% ipython --no-banner

In [1]: import numpy as np

In [2]: import numpy.linalg as la

In [3]: np.set_printoptions(precision=2, suppress=True, linewidth=200, legacy="1.25")

In [4]: E = np.load("arr.npy")

In [5]: E
Out[5]: 
array([[ 1., -9.,  1., -5.],
       [ 0.,  3.,  2.,  2.],
       [ 0.,  1.,  0.,  0.],
       [ 0.,  1.,  0.,  0.]])

In [6]: W1 = np.array([[0, -3], [8, 9], [8, -7], [9, 8]])

In [7]: c = np.array([5, -4])

In [8]: hid = np.maximum(E @ W1 + c, 0)

In [9]: (hid > 0).mean(axis=0)
Out[9]: array([0.75, 0.75])

In [10]: W2 = np.array([[0, -2], [-2, 2]])

In [11]: hid @ W2
Out[11]: 
array([[  0.,   0.],
       [-50., -76.],
       [-10., -16.],
       [-10., -16.]])

In [12]: W1 @ W2
Out[12]: 
array([[  6,  -6],
       [-18,   2],
       [ 14, -30],
       [-16,  -2]])

In [13]: J = np.array([[0.5, 0.0, 0.0, 0.0, 0.5],
    ...:     [0.0, 0.5, 0.5, 0.0, 0.0],
    ...:     [0.0, 0.0, 0.67, 0.0, 0.33],
    ...:     [0.0, 0.5, 0.0, 0.5, 0.0],
    ...:     [0.0, 0.0, 0.25, 0.25, 0.5]])

In [14]: J.sum(axis=1)
Out[14]: array([1., 1., 1., 1., 1.])

In [15]: np.sort(np.abs(la.eigvals(J)))[::-1]
Out[15]: array([1.  , 0.62, 0.62, 0.5 , 0.11])

In [16]: pr = np.eye(5)[2]

In [17]: for _ in range(6):
    ...:     pr = pr @ J
    ...:     print(pr.round(2))
    ...: 
[0.   0.   0.67 0.   0.33]
[0.   0.   0.53 0.08 0.39]
[0.   0.04 0.45 0.14 0.37]
[0.   0.09 0.42 0.16 0.33]
[0.   0.13 0.41 0.16 0.3 ]
[0.   0.14 0.41 0.16 0.29]

In [18]: u = np.array([2, 0])

In [19]: print(np.polyval(u, J[3]))
[0. 1. 0. 1. 0.]

In [20]: np.correlate(J[3], J[0], "full")
Out[20]: array([0.  , 0.25, 0.  , 0.25, 0.  , 0.25, 0.  , 0.25, 0.  ])

In [21]: np.cross(J[3, :3], J[0, :3])
Out[21]: array([ 0.  ,  0.  , -0.25])

In [22]: hat = np.triu(np.array([[2, 0, 0, 3, 2],
    ...:     [0, 1, 1, 2, 0],
    ...:     [1, 1, 1, 0, 0],
    ...:     [2, 1, 0, 2, 3],
    ...:     [0, 1, 1, 1, 1]]), 1) + np.eye(5)

In [23]: out = hat @ J @ la.inv(hat)

In [24]: print(round(float(la.det(out)), 2))
0.02

In [25]: q, V = la.qr(J[:, :1])[0], la.qr(J[:, 1:])[0]

In [26]: sig = la.svd(q.T @ V, compute_uv=False)

In [27]: sig
Out[27]: array([0.94])

In [28]: (sig > 0.9).sum()
Out[28]: 1

In [29]: K = np.load("block12.npy")

In [30]: K
Out[30]: 
array([[ 0,  0,  0, -1,  0],
       [ 0,  1,  0,  0, -1],
       [ 0,  0, -1,  0,  0],
       [-1,  0,  0, -2,  0],
       [ 0,  2,  0,  0,  2]])

In [31]: x = np.array([-1, -2, -1, -1, 2])

In [32]: rhs = K @ x

In [33]: c, lr = np.zeros(5), 1 / la.norm(K, 2) ** 2

In [34]: for i in range(30):
    ...:     c -= lr * K.T @ (K @ c - rhs)
    ...:     if i % 5 == 0: print(i, round(la.norm(K @ c - rhs), 2))
    ...: 
0 3.25
5 0.86
10 0.34
15 0.2
20 0.15
25 0.13

In [35]: c
Out[35]: array([-0.74, -2.  , -0.98, -1.11,  2.  ])
